$ python3 -q
>>> import numpy as np
>>> import numpy.linalg as la
>>> np.set_printoptions(precision=1, suppress=True, linewidth=200)
>>> def rd(a):
...     return np.round(a, 1) + 0
... 
>>> F = np.loadtxt("m.csv", delimiter=",")
>>> print(F)
[[ 6. 13.  9.  9. 10.  4.  2.]
 [ 6.  7.  9.  0.  4. -2. -1.]
 [ 2.  1.  3. -2.  0. -2. -1.]
 [ 2.  5.  3.  4.  4.  2.  1.]
 [-4. -4. -6.  1. -2.  2.  1.]
 [-6. -7. -9.  0. -4.  2.  1.]
 [-2. -7. -3. -7. -6. -4. -2.]]
>>> Uu, s, Vt = la.svd(F)
>>> evecs = Vt[:(s > 1e-8).sum()]
>>> rng = np.random.default_rng(103)
>>> vec = F[0] + -2 * F[3] + rng.integers(2) * np.eye(7)[1]
>>> print(vec)
[2. 4. 3. 1. 2. 0. 0.]
>>> print(rd(la.norm(vec - evecs.T @ evecs @ vec)))
0.8
>>> print(np.allclose(evecs.T @ evecs @ vec, vec))
False
>>> r0, v = F[5], F[1]
>>> print(r0 @ v)
-187.0
>>> print(r0 @ r0)
187.0
>>> p = (r0 @ v) / (r0 @ r0) * r0
>>> print(rd(la.norm(r0 + v) ** 2 + la.norm(r0 - v) ** 2))
748.0
>>> print(p)
[ 6.  7.  9. -0.  4. -2. -1.]
>>> print(v - p)
[0. 0. 0. 0. 0. 0. 0.]
>>> A2 = F / la.norm(F, axis=1, keepdims=True)
>>> cov = A2 @ A2.T
>>> print(rd(cov))
[[ 1.   0.8  0.2  1.  -0.7 -0.8 -1. ]
 [ 0.8  1.   0.8  0.7 -1.  -1.  -0.6]
 [ 0.2  0.8  1.   0.1 -0.9 -0.8  0.1]
 [ 1.   0.7  0.1  1.  -0.6 -0.7 -1. ]
 [-0.7 -1.  -0.9 -0.6  1.   1.   0.4]
 [-0.8 -1.  -0.8 -0.7  1.   1.   0.6]
 [-1.  -0.6  0.1 -1.   0.4  0.6  1. ]]
>>> print((cov - 2 * np.eye(7)).round(6).argmax(axis=1))
[3 0 1 0 5 4 5]
>>> print((np.abs(cov) > 0.9).astype(int))
[[1 0 0 1 0 0 1]
 [0 1 0 0 1 1 0]
 [0 0 1 0 0 0 0]
 [1 0 0 1 0 0 1]
 [0 1 0 0 1 1 0]
 [0 1 0 0 1 1 0]
 [1 0 0 1 0 0 1]]
>>> print(np.argwhere(np.triu(np.abs(cov) > 0.95, 1)))
[[0 3]
 [0 6]
 [1 4]
 [1 5]
 [3 6]
 [4 5]]
>>> print(rd(cov[1]))
[ 0.8  1.   0.8  0.7 -1.  -1.  -0.6]
>>> Uu, s, Vt = la.svd(cov)
>>> evecs = Vt[:(s > 1e-8).sum()]
>>> vec = cov[4] + 5 * cov[5] + rng.integers(2) * np.eye(7)[4]
>>> print(rd(vec))
[-4.6 -6.  -4.8 -4.2  5.9  6.   3.3]
>>> print(la.matrix_rank(np.vstack([cov, vec])))
2
>>> print(np.allclose(evecs.T @ evecs @ vec, vec))
True
>>> mat = np.array([[0, 0, -2, 0, 0, 0],
...     [0, 0, 0, 2, 0, 0],
...     [0, 0, 0, 0, 1, 0],
...     [0, 0, 0, 0, 0, 3],
...     [0, -1, 0, 0, 0, 0],
...     [-2, 0, 0, 0, 0, 0]])
>>> print(mat)
[[ 0  0 -2  0  0  0]
 [ 0  0  0  2  0  0]
 [ 0  0  0  0  1  0]
 [ 0  0  0  0  0  3]
 [ 0 -1  0  0  0  0]
 [-2  0  0  0  0  0]]
>>> A2 = la.inv(mat)
>>> print((np.abs(A2) > 1e-9).astype(int))
[[0 0 0 0 0 1]
 [0 0 0 0 1 0]
 [1 0 0 0 0 0]
 [0 1 0 0 0 0]
 [0 0 1 0 0 0]
 [0 0 0 1 0 0]]
>>> print(rd(la.det(mat) * la.det(A2)))
1.0
